$ python -q
>>> import numpy as np
>>> import numpy.linalg as la
>>> np.set_printoptions(suppress=True, linewidth=100)
>>> feats = np.load("out19.npy")
>>> print(feats)
[[ 0 -3]
 [ 0  2]]
>>> print(la.matrix_rank(feats - feats[0, 0] * np.eye(2)))
1
>>> print([int(la.matrix_rank(la.matrix_power(feats, p))) for p in range(1, 3)])
[1, 1]
>>> print(feats @ feats)
[[ 0 -6]
 [ 0  4]]
>>> print(np.prod(np.diag(feats)), round(float(la.det(feats)), 2))
0 0.0
>>> print(np.round(np.sort(la.eigvals(feats)), 2))
[0. 2.]
>>> print(np.round(feats @ la.pinv(feats) @ feats, 2))
[[ 0. -3.]
 [ 0.  2.]]
>>> print(np.unique(feats.round(6), axis=0).shape)
(2, 2)
>>> print(np.abs(np.diag(la.qr(feats)[1])) > 1e-9)
[False  True]
>>> print(np.allclose(feats[:-1].T @ la.lstsq(feats[:-1].T, feats[-1])[0], feats[-1]))
True
>>> rng = np.random.default_rng(851653)
>>> K = np.array([[3, 1, 2, 1], [1, 0, 3, 0], [2, 0, 0, 2], [3, 2, 3, 3]]) * (rng.random((4, 4)) < 0.3)
>>> print(K)
[[0 0 0 1]
 [0 0 0 0]
 [0 0 0 2]
 [3 0 0 0]]
>>> r = la.matrix_rank(K)
>>> print(r)
2
>>> null = la.svd(K)[2][r:].T
>>> print([int(la.matrix_rank(np.delete(K, i, axis=0))) for i in range(4)])
[2, 2, 2, 1]
>>> print(null @ null.T)
[[0. 0. 0. 0.]
 [0. 1. 0. 0.]
 [0. 0. 1. 0.]
 [0. 0. 0. 0.]]
>>> print(null.shape)
(4, 2)
>>> print((la.matrix_power((K != 0) + (K.T != 0) + np.eye(4), 4) > 0).astype(int))
[[1 0 1 1]
 [0 1 0 0]
 [1 0 1 1]
 [1 0 1 1]]
>>> print(np.round(np.sort(la.eigvals(K).real), 2))
[-1.73  0.    0.    1.73]
>>> print((K != 0).astype(int))
[[0 0 0 1]
 [0 0 0 0]
 [0 0 0 1]
 [1 0 0 0]]
>>> print(K.reshape(-1, 2))
[[0 0]
 [0 1]
 [0 0]
 [0 0]
 [0 0]
 [0 2]
 [3 0]
 [0 0]]
>>> print(K.ravel(order="F"))
[0 0 0 3 0 0 0 0 0 0 0 0 1 0 2 0]
>>> t3 = K.reshape(4, 2, -1)
>>> print(t3.transpose(1, 0, 2))
[[[0 0]
  [0 0]
  [0 0]
  [3 0]]

 [[0 1]
  [0 0]
  [0 2]
  [0 0]]]
>>> print(t3.sum(axis=1))
[[0 1]
 [0 0]
 [0 2]
 [3 0]]
>>> E = np.load("arr.npy")
>>> print(E)
[[-2  0 -1]
 [-1 -2  0]
 [ 0 -1 -2]]
>>> B = E / np.sqrt((E ** 2).mean(axis=1, keepdims=True))
>>> print(la.matrix_rank(B) == la.matrix_rank(E))
True
>>> print(E - E.mean(axis=1, keepdims=True))
[[-1.  1.  0.]
 [ 0. -1.  1.]
 [ 1.  0. -1.]]
>>> print(la.matrix_rank(E - E.mean(axis=1, keepdims=True)))
2
>>> print(B[0].round(2))
[-1.55  0.   -0.77]
